$ python -q
>>> import numpy as np
>>> from numpy import linalg as LA
>>> np.set_printoptions(precision=4, suppress=True, linewidth=160)
>>> def rd(a):
...     return np.round(a, 4) + 0
... 
>>> M = np.loadtxt("m.csv", delimiter=",")
>>> print(M)
[[-1.  0.  0. -1.  2.]
 [ 1. -1.  2. -3.  0.]
 [-1.  1.  1. -5. -2.]
 [ 0.  2.  2. -5. -4.]
 [ 2.  1.  1. -4. -3.]
 [ 4.  3. -1. -3. -4.]
 [ 2.  2.  0. -5. -5.]
 [ 1.  0.  2. -3. -7.]
 [ 1. -1.  1. -4. -5.]
 [ 2. -3.  2. -5. -4.]
 [ 0. -2.  1. -5. -4.]]
>>> labels = M[:, 0] > np.median(M[:, 0])
>>> u = M[labels].mean(axis=0) - M[~labels].mean(axis=0)
>>> print(labels.astype(int))
[0 0 0 0 1 1 1 0 0 1 0]
>>> cov = np.cov(M, rowvar=False)
>>> print(np.median(M, axis=0))
[ 1.  0.  1. -4. -4.]
>>> print(np.argsort(-M.std(axis=0).round(6), kind="stable"))
[4 1 0 3 2]
>>> print(rd(cov))
[[ 2.2     0.7    -0.5    -0.1    -1.6   ]
 [ 0.7     3.3636 -1.      0.1818 -0.3455]
 [-0.5    -1.      1.     -0.4    -0.4   ]
 [-0.1     0.1818 -0.4     1.6909  1.7273]
 [-1.6    -0.3455 -0.4     1.7273  6.2182]]
>>> print(cov.shape)
(5, 5)
>>> print(rd(np.corrcoef(M[:, 1], M[:, 2])[0, 1]))
-0.5452
>>> dist = LA.norm(M[:, None] - M[None], axis=-1)
>>> print(rd(LA.norm(M - M.mean(axis=0), axis=1)))
[6.4263 3.7328 2.7348 2.6504 1.3237 4.722  3.0789 3.9689 2.0949 3.7206 2.7348]
>>> print(dist.mean(axis=1).argmax())
0
>>> print(rd(dist[:5, :5]))
[[0.     4.1231 5.831  7.8102 6.7082]
 [4.1231 0.     4.1231 5.4772 4.    ]
 [5.831  4.1231 0.     2.6458 3.3166]
 [7.8102 5.4772 2.6458 0.     2.8284]
 [6.7082 4.     3.3166 2.8284 0.    ]]
>>> print(rd(LA.norm(M, axis=1)))
[2.4495 3.873  5.6569 7.     5.5678 7.1414 7.6158 7.9373 6.6332 7.6158 6.7823]
>>> print(dist.shape)
(11, 11)
>>> rng = np.random.default_rng(1757)
>>> Y = M + rng.integers(-2, 3, (11, 1)) @ rng.integers(-2, 3, (1, 5))
>>> print(Y)
[[-1.  0.  0. -1.  2.]
 [ 5. -5.  2. -1.  0.]
 [-3.  3.  1. -6. -2.]
 [-4.  6.  2. -7. -4.]
 [ 4. -1.  1. -3. -3.]
 [ 4.  3. -1. -3. -4.]
 [ 0.  4.  0. -6. -5.]
 [-3.  4.  2. -5. -7.]
 [ 3. -3.  1. -3. -5.]
 [-2.  1.  2. -7. -4.]
 [ 2. -4.  1. -4. -4.]]
>>> print(rd(LA.svd(Y - M, compute_uv=False)))
[13.7477  0.      0.      0.      0.    ]
>>> print(Y - M)
[[ 0.  0.  0.  0.  0.]
 [ 4. -4.  0.  2.  0.]
 [-2.  2.  0. -1.  0.]
 [-4.  4.  0. -2.  0.]
 [ 2. -2.  0.  1.  0.]
 [ 0.  0.  0.  0.  0.]
 [-2.  2.  0. -1.  0.]
 [-4.  4.  0. -2.  0.]
 [ 2. -2.  0.  1.  0.]
 [-4.  4.  0. -2.  0.]
 [ 2. -2.  0.  1.  0.]]
>>> print(LA.matrix_rank(Y - M, tol=1e-8))
1
>>> theta = np.radians(180)
>>> r_ = np.eye(5)
>>> r_[2, 2] = r_[3, 3] = np.cos(theta)
>>> r_[2, 3], r_[3, 2] = -np.sin(theta), np.sin(theta)
>>> print(rd(r_))
[[ 1.  0.  0.  0.  0.]
 [ 0.  1.  0.  0.  0.]
 [ 0.  0. -1.  0.  0.]
 [ 0.  0.  0. -1.  0.]
 [ 0.  0.  0.  0.  1.]]
>>> Y = M @ r_.T
>>> print(rd(Y))
[[-1.  0.  0.  1.  2.]
 [ 1. -1. -2.  3.  0.]
 [-1.  1. -1.  5. -2.]
 [ 0.  2. -2.  5. -4.]
 [ 2.  1. -1.  4. -3.]
 [ 4.  3.  1.  3. -4.]
 [ 2.  2.  0.  5. -5.]
 [ 1.  0. -2.  3. -7.]
 [ 1. -1. -1.  4. -5.]
 [ 2. -3. -2.  5. -4.]
 [ 0. -2. -1.  5. -4.]]
>>> print(np.allclose(LA.norm(M, axis=1), LA.norm(Y, axis=1)))
True
>>> print(rd(LA.svd(M, compute_uv=False)), rd(LA.svd(Y, compute_uv=False)))
[19.1355  6.5576  4.9912  3.7651  2.178 ] [19.1355  6.5576  4.9912  3.7651  2.178 ]
>>> J = np.load("a.npy")
>>> print(J)
[[2 0 0]
 [4 1 0]
 [8 8 3]]
>>> vals, evecs = LA.eig(J)
>>> print(rd(np.sort(LA.eigvals(J @ J))))
[1. 4. 9.]
>>> print(np.prod(vals))
6.0
>>> print(rd(np.sort(LA.eigvals(LA.inv(J)))))
[0.3333 0.5    1.    ]
>>> Y = J[0, 0] * J[1:] - np.outer(J[1:, 0], J[0])
>>> print(Y)
[[ 0  2  0]
 [ 0 16  6]]
>>> print(J[:, 0] / J[0, 0])
[1. 2. 4.]
>>> print(rd(LA.det(J.T)))
6.0
>>> print(rd(LA.eigvals(J)))
[3. 1. 2.]
>>> A = np.array([[0.02, 2.0, -1.0, 1.0],
...     [-2.0, -0.98, 1.0, 1.0],
...     [2.0, -1.0, -0.98, 1.0],
...     [0.0, 2.0, -1.0, 1.02]])
>>> Uu, s, Vh = LA.svd(A, full_matrices=False)
>>> print(Uu.shape, s.shape, Vh.shape)
(4, 4) (4,) (4, 4)
>>> print(rd(Uu.T @ A @ Vh.T))
[[3.6793 0.     0.     0.    ]
 [0.     2.991  0.     0.    ]
 [0.     0.     1.8649 0.    ]
 [0.     0.     0.     0.002 ]]
>>> print(rd(np.cumsum(s ** 2) / np.sum(s ** 2)))
[0.5214 0.866  1.     1.    ]
>>> print(rd(Uu.T @ Uu))
[[1. 0. 0. 0.]
 [0. 1. 0. 0.]
 [0. 0. 1. 0.]
 [0. 0. 0. 1.]]
>>> print(np.abs(Uu[:, 0]).round(6).argmax())
0
>>> print(rd(np.sqrt((s ** 2).sum())), rd(LA.norm(A)))
5.0953 5.0953
>>> print(rd(s))
[3.6793 2.991  1.8649 0.002 ]
>>> print(rd(Vh @ Vh.T))
[[1. 0. 0. 0.]
 [0. 1. 0. 0.]
 [0. 0. 1. 0.]
 [0. 0. 0. 1.]]
>>> Uu, s, Vh = LA.svd(A)
>>> print(np.argmax(s[:-1] / (s[1:] + 1e-6)) + 1)
3
>>> Y = Uu[:, :3] @ np.diag(s[:3]) @ Vh[:3]
>>> print(rd(np.abs(A - Y).max()))
0.0012
>>> print(rd(LA.norm(A - Y) / LA.norm(A)))
0.0004
>>> print(rd(LA.norm(A, 2) / LA.norm(A)))
0.7221
>>> print(LA.matrix_rank(A, rtol=0.1))
3
>>> data = np.load("mat.npy")
>>> print(rd(data))
[[ -6.7454   9.1546  14.7015   6.9431  -2.5202]
 [  3.9664 -16.059   -4.8123  -9.5575  -3.4454]
 [ -5.7435  -4.4574  16.9161  -0.3714  -7.8008]
 [  6.646   -0.4629 -17.5564  -2.4527   6.4323]
 [ -4.1481  15.9048   5.3521   9.539    3.1926]
 [ -3.074  -11.7751  12.4242  -5.0139  -8.5086]
 [ -1.9481 -13.6421  10.092   -6.3466  -8.2444]
 [ -2.4757  16.6806   0.6141   9.3794   5.223 ]
 [ -5.2545  -6.2718  16.2634  -1.4648  -8.1492]
 [  5.1208   6.7146 -16.0658   1.7364   8.2198]
 [  5.4225 -14.1184  -9.392   -9.0477  -1.0936]
 [ -4.73    -7.9069  15.4517  -2.4781  -8.3793]
 [ -4.8926  15.0363   7.6492   9.3418   2.0473]
 [  6.7699  -1.5785 -17.4865  -3.0662   6.0414]
 [ -4.7468  -7.8583  15.4791  -2.4476  -8.3737]
 [  6.808   -1.988  -17.4409  -3.2888   5.8904]
 [  5.8174 -13.197  -10.7756  -8.7068  -0.2736]
 [  0.0958  15.7114  -5.8955   8.0252   7.3472]
 [  6.2897 -11.6603 -12.5868  -8.0762   0.908 ]
 [ -6.8423   2.4018  17.3839   3.5125  -5.7338]
 [ -2.8025 -12.2729  11.8789  -5.3596  -8.4669]
 [ -6.2151  -2.2829  17.393    0.901   -7.2687]
 [  6.6032  -0.1295 -17.562   -2.2675   6.5434]
 [ -5.7941  -4.2482  16.976   -0.2472  -7.7548]
 [ -5.9301  -3.6611  17.1277   0.0992  -7.6198]
 [  5.6484 -13.6221 -10.1723  -8.8685  -0.6388]
 [ -6.6383   9.9213  14.1407   7.3006  -2.0593]
 [  0.9101 -16.3596   3.4458  -8.6929  -6.6405]]
>>> # null space of dimension 3
>>> labels = data[:, 3] > np.median(data[:, 3])
>>> u = data[labels].mean(axis=0) - data[~labels].mean(axis=0)
>>> print(rd((((data - data.mean(axis=0)) @ u > 0) == labels).mean()))
0.8571
>>> print(labels.astype(int))
[1 0 1 0 1 0 0 1 1 1 0 0 1 0 0 0 0 1 0 1 0 1 1 1 1 0 1 0]
>>> print(rd(u))
[-5.7026 15.2125  9.7461  9.7022  1.3185]
>>> W2 = data[[22, 11]].astype(float)
>>> for _ in range(3):
...     labels = LA.norm(data[:, None] - W2, axis=-1).argmin(axis=1)
...     W2 = np.array([data[labels == j].mean(axis=0) for j in range(2)])
... 
>>> print(labels)
[1 0 1 0 1 1 1 1 1 0 0 1 1 0 1 0 0 0 0 1 1 1 0 1 1 0 1 1]
>>> print(rd(W2))
[[  5.3807  -4.5809 -12.7042  -4.1428   3.2665]
 [ -4.5336  -1.2728  12.5464   0.8585  -5.121 ]]
>>> print(np.bincount(labels))
[11 17]
>>> u = np.array([2, 2, 4])
>>> print(rd(np.cross(W2[0, :3], W2[1, :3])))
[-73.6434  -9.9135 -27.6163]
>>> print(rd(np.polyval(u, W2[0])))
[ 72.666   36.8075 301.3846  30.0394  31.8726]
>>> feats = np.loadtxt("sample15.csv", delimiter=",")
>>> print(rd(feats))
[[ 0.      0.4726 -0.5968  0.6484]
 [-0.8729 -0.37    0.0486  0.3144]
 [ 0.2182 -0.6977 -0.6732 -0.1111]
 [ 0.4364 -0.3911  0.4338  0.6844]]
>>> # orthonormal columns
>>> vec = np.array([-2, 1, 0, -2])
>>> print([p for p in range(1, 25) if np.allclose(LA.matrix_power(feats, p), np.eye(4))])
[]
>>> print(rd(feats.T @ (feats @ vec)))
[-2.  1.  0. -2.]
>>> print(rd(LA.norm(vec)), rd(LA.norm(feats @ vec)))
3.0 3.0
>>> vec = np.array([5, 6, 8, 0])
>>> print(rd(feats @ np.eye(4)[2]))
[-0.5968  0.0486 -0.6732  0.4338]
>>> print(rd(feats @ (2 * vec)))
[ -3.8772 -12.3904 -16.9621   6.6131]
>>> O = feats.astype(float).copy()
>>> for j in range(4):
...     O[:, j] -= O[:, :j] @ (O[:, :j].T @ O[:, j])
...     O[:, j] /= LA.norm(O[:, j])
... 
>>> print(rd(O))
[[ 0.      0.4726 -0.5968  0.6484]
 [-0.8729 -0.37    0.0486  0.3144]
 [ 0.2182 -0.6977 -0.6732 -0.1111]
 [ 0.4364 -0.3911  0.4338  0.6844]]
>>> print(rd(O.T @ feats))
[[1. 0. 0. 0.]
 [0. 1. 0. 0.]
 [0. 0. 1. 0.]
 [0. 0. 0. 1.]]
>>> u = np.array([-5, -5, 2, -9])
>>> Y = feats + np.outer(u, np.eye(4)[1])
>>> print(LA.matrix_rank(LA.inv(Y) - LA.inv(feats), tol=1e-8))
1
>>> print(LA.matrix_rank(Y - feats))
1
>>> print(rd(LA.svd(feats, compute_uv=False)))
[1. 1. 1. 1.]
>>> F = np.array([[-1.0, 1.0, 0.0, 0.0, 0.0],
...     [0.0, -1.0, 1.0, 0.0, 0.0],
...     [0.0, 0.0, -1.0, 1.0, 0.0],
...     [0.0, 0.0, 0.0, -1.0, 1.0],
...     [0.0, 0.0, 0.0, 0.0, -1.0]])
>>> print(F)
[[-1.  1.  0.  0.  0.]
 [ 0. -1.  1.  0.  0.]
 [ 0.  0. -1.  1.  0.]
 [ 0.  0.  0. -1.  1.]
 [ 0.  0.  0.  0. -1.]]
>>> vec = np.array([1, 2, 0, 1, 1])
>>> y = F @ vec
>>> b, lr = np.zeros(5), 1 / LA.norm(F, 2) ** 2
>>> for i in range(15):
...     b -= lr * F.T @ (F @ b - y)
...     if i % 5 == 0: print(i, round(LA.norm(F @ b - y), 4))
... 
0 0.8264
5 0.5471
10 0.4882
>>> print(rd(LA.cond(F)))
6.742
>>> u = np.array([-1, -3])
>>> print(np.polyval(u, F[4]))
[-3. -3. -3. -3. -2.]
>>> print(np.convolve(F[4], u))
[0. 0. 0. 0. 1. 3.]
>>> print(np.correlate(F[4], F[0], "full"))
[ 0.  0.  0.  0.  0.  0.  0. -1.  1.]
>>> T = np.stack([F, -3 * F, F[::-1]])
>>> print(LA.matrix_rank(T.reshape(3, -1)))
2
>>> print(T.sum(axis=0))
[[ 2. -2.  0.  0. -1.]
 [ 0.  2. -2. -1.  1.]
 [ 0.  0.  1. -1.  0.]
 [ 0. -1.  1.  2. -2.]
 [-1.  1.  0.  0.  2.]]
>>> print(np.einsum("bij,cij->bc", T, T))
[[  9. -27.   2.]
 [-27.  81.  -6.]
 [  2.  -6.   9.]]
>>> print(rd(LA.det(T)))
[ -1. 243.  -1.]
>>> K = np.load("test5.npy")
>>> print(K)
[[-0.2     0.      0.7     0.5247]
 [ 1.9    -1.3     1.3    -2.2951]
 [-1.5     0.5     1.5     1.6682]
 [-1.1    -0.3     1.9     0.5115]
 [ 0.6    -0.2     0.3    -0.6293]
 [ 1.3     1.1     0.7    -1.8772]
 [-1.4    -0.8     0.9     1.5731]
 [-0.6     0.9    -0.3     0.5012]
 [ 0.1     1.2    -0.8     0.1858]
 [ 0.8    -1.6    -1.6    -0.6299]
 [-1.1    -1.3    -0.6     1.3783]
 [-1.3     1.2     0.6     1.4706]]
>>> print(A[2] @ A[1])
-3.0
>>> print(rd(LA.norm(A, 1)), rd(LA.norm(A, np.inf)))
5.98 4.98
>>> print(rd(LA.norm(A, 2)))
3.6793
>>> Ac = K - K.mean(axis=0)
>>> evecs = LA.svd(Ac)[2][:3]
>>> Y = Ac - Ac @ evecs.T @ evecs
>>> print(LA.norm(Y, axis=1).round(6).argmax())
3
>>> print(rd(Y.std(axis=0)))
[0.1067 0.0023 0.0183 0.0904]
>>> W2 = K[[0, 6]].astype(float)
>>> for _ in range(4):
...     labels = LA.norm(K[:, None] - W2, axis=-1).argmin(axis=1)
...     W2 = np.array([K[labels == j].mean(axis=0) for j in range(2)])
... 
>>> print(labels)
[1 0 1 1 0 0 1 1 0 0 1 1]
>>> print(rd(W2[1] - W2[0]))
[-1.9686  0.1886  0.6914  2.1388]
>>> print(rd(W2))
[[ 0.94   -0.16   -0.02   -1.0491]
 [-1.0286  0.0286  0.6714  1.0897]]
>>> print(np.bincount(labels))
[5 7]
>>> O, r_ = LA.qr(K)
>>> print(rd(O @ r_))
[[-0.2     0.      0.7     0.5247]
 [ 1.9    -1.3     1.3    -2.2951]
 [-1.5     0.5     1.5     1.6682]
 [-1.1    -0.3     1.9     0.5115]
 [ 0.6    -0.2     0.3    -0.6293]
 [ 1.3     1.1     0.7    -1.8772]
 [-1.4    -0.8     0.9     1.5731]
 [-0.6     0.9    -0.3     0.5012]
 [ 0.1     1.2    -0.8     0.1858]
 [ 0.8    -1.6    -1.6    -0.6299]
 [-1.1    -1.3    -0.6     1.3783]
 [-1.3     1.2     0.6     1.4706]]
>>> print(rd(abs(r_[0, 0])), rd(LA.norm(K[:, 0])))
3.8769 3.8769
>>> arr = np.load("x.npy")
>>> print(arr)
[[ 2.  1.  2.  0.  0.]
 [ 1.  0.  2.  0.  0.]
 [ 1.  1.  4.  0.  0.]
 [ 0.  0.  0. -5. -1.]
 [ 0.  0.  0. -2. -2.]]
>>> print(np.diff(arr, axis=0))
[[-1. -1.  0.  0.  0.]
 [ 0.  1.  2.  0.  0.]
 [-1. -1. -4. -5. -1.]
 [ 0.  0.  0.  3. -1.]]
>>> print(np.abs(arr).max())
5.0
>>> print(arr.sum(axis=1))
[ 5.  3.  6. -6. -4.]
>>> print(np.count_nonzero(arr))
12
>>> print(rd(LA.norm(arr)))
8.124
>>> arr[:, 5]
Traceback (most recent call last):
  File "<python-input-141>", line 1, in <module>
    arr[:, 5]
    ~~~^^^^^^
IndexError: index 5 is out of bounds for axis 1 with size 5
>>> print(arr - arr[0])
[[ 0.  0.  0.  0.  0.]
 [-1. -1.  0.  0.  0.]
 [-1.  0.  2.  0.  0.]
 [-2. -1. -2. -5. -1.]
 [-2. -1. -2. -2. -2.]]
>>> print((arr - arr.T) / 2)
[[ 0.   0.   0.5  0.   0. ]
 [ 0.   0.   0.5  0.   0. ]
 [-0.5 -0.5  0.   0.   0. ]
 [ 0.   0.   0.   0.   0.5]
 [ 0.   0.   0.  -0.5  0. ]]
>>> print(rd(np.abs(LA.eigvals(arr)).max()))
5.5616
>>> print(rd(LA.det(arr)))
-32.0
>>> print(np.allclose(arr, arr.T))
False
